In [1]: import numpy as np

In [2]: np.set_printoptions(precision=2, suppress=True, linewidth=120)

In [3]: def rnd(a):
   ...:     return np.round(a, 2) + 0
   ...: 

In [4]: arr = np.load("out0.npy")

In [5]: print(arr)
[[ -3   1   3]
 [-15   5   1]
 [-12   4   3]]

In [6]: # rank 2

In [7]: P = np.triu(np.array([[-7, -4, 1], [9, 7, -1], [-6, -3, 6]]), 1) + np.eye(3)

In [8]: other = P @ arr @ np.linalg.inv(P)

In [9]: other
Out[9]: 
array([[ 45., 165., 122.],
       [ -3., -11., -10.],
       [-12., -44., -29.]])

In [10]: print(rnd(np.poly(other)))
[ 1. -5. 38.  0.]

In [11]: print(np.trace(other), np.trace(arr))
5.0 5

In [12]: print(P @ arr - arr @ P)
[[ 48. -28.   3.]
 [ 12. -64.  17.]
 [  0. -48.  16.]]

In [13]: other = arr[0, 0] * arr[1:] - np.outer(arr[1:, 0], arr[0])

In [14]: print(other)
[[ 0  0 42]
 [ 0  0 27]]

In [15]: np.flatnonzero(~other.round(6).any(axis=1))
Out[15]: array([], dtype=int64)

In [16]: W0 = np.load("block7.npy")

In [17]: print(W0)
[[0 4 3 2 3 4 3 0]
 [0 0 2 5 0 4 1 5]
 [0 0 0 5 1 5 2 2]
 [0 0 0 0 0 5 0 0]
 [0 0 0 0 0 5 1 4]
 [0 0 0 0 0 0 0 2]
 [0 0 0 0 0 0 0 4]
 [0 0 0 0 0 0 0 0]]

In [18]: rk = np.linalg.matrix_rank(W0)

In [19]: rk
Out[19]: np.int64(6)

In [20]: null = np.linalg.svd(W0)[2][rk:].T

In [21]: print(rnd(W0 @ null))
[[0. 0.]
 [0. 0.]
 [0. 0.]
 [0. 0.]
 [0. 0.]
 [0. 0.]
 [0. 0.]
 [0. 0.]]

In [22]: [int(np.linalg.matrix_rank(W0[:i])) for i in range(1, len(W0) + 1)]
Out[22]: [1, 2, 3, 4, 5, 6, 6, 6]

In [23]: rnd(null @ null.T)
Out[23]: 
array([[ 1.  ,  0.  ,  0.  ,  0.  ,  0.  ,  0.  ,  0.  ,  0.  ],
       [ 0.  ,  0.45, -0.22,  0.09, -0.44,  0.  ,  0.  ,  0.  ],
       [ 0.  , -0.22,  0.11, -0.04,  0.21,  0.  ,  0.  ,  0.  ],
       [ 0.  ,  0.09, -0.04,  0.02, -0.09,  0.  ,  0.  ,  0.  ],
       [ 0.  , -0.44,  0.21, -0.09,  0.43,  0.  ,  0.  ,  0.  ],
       [ 0.  ,  0.  ,  0.  ,  0.  ,  0.  ,  0.  ,  0.  ,  0.  ],
       [ 0.  ,  0.  ,  0.  ,  0.  ,  0.  ,  0.  ,  0.  ,  0.  ],
       [ 0.  ,  0.  ,  0.  ,  0.  ,  0.  ,  0.  ,  0.  ,  0.  ]])

In [24]: np.linalg.matrix_rank(W0.T @ W0), np.linalg.matrix_rank(W0 @ W0.T)
Out[24]: (np.int64(6), np.int64(6))

In [25]: [int(np.linalg.matrix_rank(np.delete(W0, i, axis=0))) for i in range(8)]
Out[25]: [5, 5, 5, 5, 5, 6, 6, 6]
